% python3 -q
>>> import numpy as np
>>> import numpy.linalg as la
>>> np.set_printoptions(precision=2, suppress=True, linewidth=160)
>>> X = np.load("out4.npy")
>>> X
array([[-0.6 , -0.5 , -0.3 ,  0.1 , -0.9 ],
       [ 1.  ,  0.2 ,  0.3 , -0.1 , -0.1 ],
       [-0.55, -0.5 , -0.3 ,  0.14, -0.91],
       [-0.4 , -0.8 ,  1.  ,  0.5 , -0.1 ]])
>>> Uu, sig, Vt = la.svd(X)
>>> np.argmax(sig[:-1] / (sig[1:] + 1e-6)) + 1
np.int64(3)
>>> sig
array([1.94, 1.32, 0.86, 0.03])
>>> M2 = Uu[:, :3] @ np.diag(sig[:3]) @ Vt[:3]
>>> round(float(la.norm(X - M2, 2)), 2), np.round(sig[3], 2)
(0.03, np.float64(0.03))
>>> la.matrix_rank(X, rtol=0.05)
np.int64(3)
>>> round(np.abs(X - M2).max(), 2)
np.float64(0.02)
>>> round(la.norm(X - M2) / la.norm(X), 2)
np.float64(0.01)
>>> M2
array([[-0.6 , -0.5 , -0.31,  0.12, -0.9 ],
       [ 1.  ,  0.2 ,  0.3 , -0.1 , -0.1 ],
       [-0.55, -0.5 , -0.29,  0.12, -0.91],
       [-0.4 , -0.8 ,  1.  ,  0.5 , -0.1 ]])
>>> rk = la.matrix_rank(M2)
>>> rk
np.int64(3)
>>> N = la.svd(M2)[2][rk:].T
>>> np.round(M2 @ N, 2) + 0
array([[0., 0.],
       [0., 0.],
       [0., 0.],
       [0., 0.]])
>>> N @ N.T
array([[ 0.12, -0.22, -0.17,  0.12,  0.12],
       [-0.22,  0.62,  0.28,  0.19, -0.27],
       [-0.17,  0.28,  0.26, -0.24, -0.16],
       [ 0.12,  0.19, -0.24,  0.88,  0.01],
       [ 0.12, -0.27, -0.16,  0.01,  0.13]])
>>> [int(la.matrix_rank(M2[:, :j + 1])) for j in range(5)]
[1, 2, 3, 3, 3]
>>> N.shape
(5, 2)
>>> x = np.array([2, 1, 1, 0, 0])
>>> X @ (2 * x)
array([-4. ,  5. , -3.8, -1.2])
>>> X @ np.eye(5)[3]
array([ 0.1 , -0.1 ,  0.14,  0.5 ])
>>> X @ np.ones(5)
array([-2.2 ,  1.3 , -2.12,  0.2 ])
>>> X @ x
array([-2. ,  2.5, -1.9, -0.6])
>>> M2 = np.array([[1, 0], [0, 1]])
>>> cent = np.kron(M2, X)
>>> cent
array([[-0.6 , -0.5 , -0.3 ,  0.1 , -0.9 , -0.  , -0.  , -0.  ,  0.  , -0.  ],
       [ 1.  ,  0.2 ,  0.3 , -0.1 , -0.1 ,  0.  ,  0.  ,  0.  , -0.  , -0.  ],
       [-0.55, -0.5 , -0.3 ,  0.14, -0.91, -0.  , -0.  , -0.  ,  0.  , -0.  ],
       [-0.4 , -0.8 ,  1.  ,  0.5 , -0.1 , -0.  , -0.  ,  0.  ,  0.  , -0.  ],
       [-0.  , -0.  , -0.  ,  0.  , -0.  , -0.6 , -0.5 , -0.3 ,  0.1 , -0.9 ],
       [ 0.  ,  0.  ,  0.  , -0.  , -0.  ,  1.  ,  0.2 ,  0.3 , -0.1 , -0.1 ],
       [-0.  , -0.  , -0.  ,  0.  , -0.  , -0.55, -0.5 , -0.3 ,  0.14, -0.91],
       [-0.  , -0.  ,  0.  ,  0.  , -0.  , -0.4 , -0.8 ,  1.  ,  0.5 , -0.1 ]])
>>> la.matrix_rank(cent)
np.int64(8)
>>> Uu, sig, Vt = la.svd(cent)
>>> sig
array([1.94, 1.94, 1.32, 1.32, 0.86, 0.86, 0.03, 0.03])
>>> M2 = Uu[:, :6] @ np.diag(sig[:6]) @ Vt[:6]
>>> np.round(np.abs(cent - M2).max(), 2)
np.float64(0.02)
>>> round(float(la.norm(cent - M2, 2)), 2), round(sig[6], 2)
(0.03, np.float64(0.03))
>>> A = np.array([[0, 0, 0], [0, 0, 0], [0, -2, 1], [0, 6, -3]])
>>> A
array([[ 0,  0,  0],
       [ 0,  0,  0],
       [ 0, -2,  1],
       [ 0,  6, -3]])
>>> # rows 0 and 1 are equal
>>> Uu, sig, Vt = la.svd(A)
>>> vecs = Vt[:(sig > 1e-8).sum()]
>>> rng = np.random.default_rng(2655)
>>> x = A[0] + 2 * A[2] + rng.integers(2) * np.eye(3)[1]
>>> x
array([ 0., -3.,  2.])
>>> vecs.T @ vecs
array([[ 0. ,  0. ,  0. ],
       [ 0. ,  0.8, -0.4],
       [ 0. , -0.4,  0.2]])
>>> np.allclose(vecs.T @ vecs @ x, x)
False
>>> np.round(la.norm(x - vecs.T @ vecs @ x), 2)
np.float64(0.45)
>>> la.matrix_rank(np.vstack([A, x]))
np.int64(2)
>>> round(np.trace(la.pinv(A) @ A), 2)
np.float64(1.0)
>>> np.unique(A.round(6), axis=0).shape
(3, 3)
>>> np.abs(np.diag(la.qr(A)[1])) > 1e-9
array([False,  True, False])
>>> np.round(la.norm(A, 1), 2), np.round(la.norm(A, np.inf), 2)
(np.float64(8.0), np.float64(9.0))
>>> la.norm(A, axis=0)
array([0.  , 6.32, 3.16])
>>> la.norm(A, axis=1).argmax()
np.int64(3)
>>> np.round(la.norm(A[2] - A[1]), 2)
np.float64(2.24)
>>> J = np.array([[0.3, -1.1, -1.0, -0.2], [-0.6, 1.2, -0.6, -0.9]])
>>> M2 = J / la.norm(J, axis=1, keepdims=True)
>>> C2 = M2 @ M2.T
>>> (C2 - 2 * np.eye(2)).round(6).argmax(axis=1)
array([1, 0])
>>> C2
array([[ 1.  , -0.27],
       [-0.27,  1.  ]])
>>> (np.abs(C2) > 0.9).astype(int)
array([[1, 0],
       [0, 1]])
>>> labels = rng.permutation(2)
>>> labels
array([1, 0])
>>> M2 = C2[labels][:, labels]
>>> np.round(np.trace(M2), 2)
np.float64(2.0)
>>> round(float(la.det(M2)), 2), round(la.det(C2[labels]), 2)
(0.93, np.float64(-0.93))
>>> np.allclose(M2, C2)
True
>>> np.diag(M2)
array([1., 1.])
>>> np.sort(np.abs(la.eigvals(M2)))
array([0.73, 1.27])
>>> la.norm(J, axis=1)
array([1.53, 1.72])
>>> np.round(la.norm(J[1], 1), 2), round(la.norm(J[1], np.inf), 2)
(np.float64(3.3), np.float64(1.2))
>>> round(la.norm(J, "nuc"), 2)
np.float64(3.22)
>>> J[1] @ J[0]
np.float64(-0.72)
>>> round(float(la.norm(J, 1)), 2), np.round(la.norm(J, np.inf), 2)
(2.3, np.float64(3.3))
>>> np.round(la.norm(J) ** 2 / la.norm(J, 2) ** 2, 2)
np.float64(1.54)
>>> round(float(la.norm(J[1] - J[0])), 2)
2.6
>>> la.norm(J, axis=0)
array([0.67, 1.63, 1.17, 0.92])
>>> M2 = J + rng.integers(-2, 3, (2, 1)) @ rng.integers(-2, 3, (1, 4))
>>> M2
array([[-1.7, -1.1, -5. , -4.2],
       [-1.6,  1.2, -2.6, -2.9]])
>>> la.matrix_rank(M2 - J, tol=1e-8)
np.int64(1)
>>> data = np.array([[7, 5, 2, 4, 8],
...     [8, 7, 5, 2, 4],
...     [4, 8, 7, 5, 2],
...     [2, 4, 8, 7, 5],
...     [5, 2, 4, 8, 7]])
>>> data
array([[7, 5, 2, 4, 8],
       [8, 7, 5, 2, 4],
       [4, 8, 7, 5, 2],
       [2, 4, 8, 7, 5],
       [5, 2, 4, 8, 7]])
>>> round(la.det(data.T), 2)
np.float64(3926.0)
>>> round(float(la.det(data[::-1])), 2)
3926.0
>>> np.kron(np.eye(2, dtype=int), data)
array([[7, 5, 2, 4, 8, 0, 0, 0, 0, 0],
       [8, 7, 5, 2, 4, 0, 0, 0, 0, 0],
       [4, 8, 7, 5, 2, 0, 0, 0, 0, 0],
       [2, 4, 8, 7, 5, 0, 0, 0, 0, 0],
       [5, 2, 4, 8, 7, 0, 0, 0, 0, 0],
       [0, 0, 0, 0, 0, 7, 5, 2, 4, 8],
       [0, 0, 0, 0, 0, 8, 7, 5, 2, 4],
       [0, 0, 0, 0, 0, 4, 8, 7, 5, 2],
       [0, 0, 0, 0, 0, 2, 4, 8, 7, 5],
       [0, 0, 0, 0, 0, 5, 2, 4, 8, 7]])
>>> np.poly(data)
array([    1.,   -35.,   250.,  -270., -3645., -3926.])
>>> m1 = np.load("test18.npy")
>>> m1
array([[ 0,  4],
       [-4,  0]])
>>> M2 = la.inv(m1)
>>> (np.abs(M2) > 1e-9).astype(int)
array([[0, 1],
       [1, 0]])
>>> la.det(m1) * M2
array([[-0., -4.],
       [ 4.,  0.]])
>>> la.svd(m1, compute_uv=False)
array([4., 4.])
>>> m1.T @ m1
array([[16,  0],
       [ 0, 16]])
>>> x = np.array([-1, 2])
>>> x @ m1 @ x
np.int64(0)
>>> la.eigvals(m1).real
array([0., 0.])
>>> O = la.solve(np.eye(2) - m1, np.eye(2) + m1)
>>> np.round(O @ O.T, 2) + 0
array([[1., 0.],
       [0., 1.]])
>>> cent = 3 * np.array([[0.3, -0.6, -0.4, -0.3], [0.4, 0.1, 1.6, -0.2]])
>>> labels = rng.integers(0, 2, 25)
>>> K = cent[labels] + rng.normal(size=(25, 4))
>>> K
array([[ 0.87, -3.26,  0.51, -0.66],
       [ 1.83, -0.89,  0.27, -1.57],
       [ 2.38,  0.53,  4.09, -1.14],
       [ 1.48, -1.16, -0.38, -1.94],
       [-0.69, -0.14, -0.11, -0.31],
       [ 1.37, -0.19,  4.93, -0.89],
       [ 1.35, -1.07, -1.25, -1.51],
       [ 0.07, -1.72, -1.02, -0.04],
       [-0.41, -0.08, -0.45, -0.74],
       [ 1.11, -0.8 , -1.87, -1.11],
       [ 0.94, -0.8 ,  4.93,  1.22],
       [-0.01,  2.72,  5.1 , -1.59],
       [ 0.85,  0.74,  6.07, -0.1 ],
       [ 0.46, -1.63, -1.85, -0.55],
       [ 0.92, -1.01, -1.91, -1.51],
       [ 1.03,  1.08,  4.63, -0.73],
       [ 0.2 , -2.04, -0.43,  0.86],
       [ 1.35,  1.25,  6.01, -0.9 ],
       [-0.71,  1.24,  4.59, -2.83],
       [ 1.09, -0.45,  4.64, -1.22],
       [ 0.05, -2.22,  5.15, -0.29],
       [ 1.83,  0.19,  3.53, -1.96],
       [ 4.01, -0.03,  6.19, -1.56],
       [ 2.37, -0.61,  0.34, -1.1 ],
       [ 3.19,  1.14,  4.03, -0.26]])
>>> cen = (K - K.mean(axis=0)) / K.std(axis=0)
>>> np.argwhere(np.abs(cen) > 2)
array([[ 0,  1],
       [10,  3],
       [11,  1],
       [16,  3],
       [18,  3],
       [22,  0]])
>>> beta = la.lstsq(np.delete(cen, 2, axis=1), cen[:, 2])[0]
>>> np.abs(beta).argmax()
np.int64(1)
>>> beta
array([0.22, 0.63, 0.23])
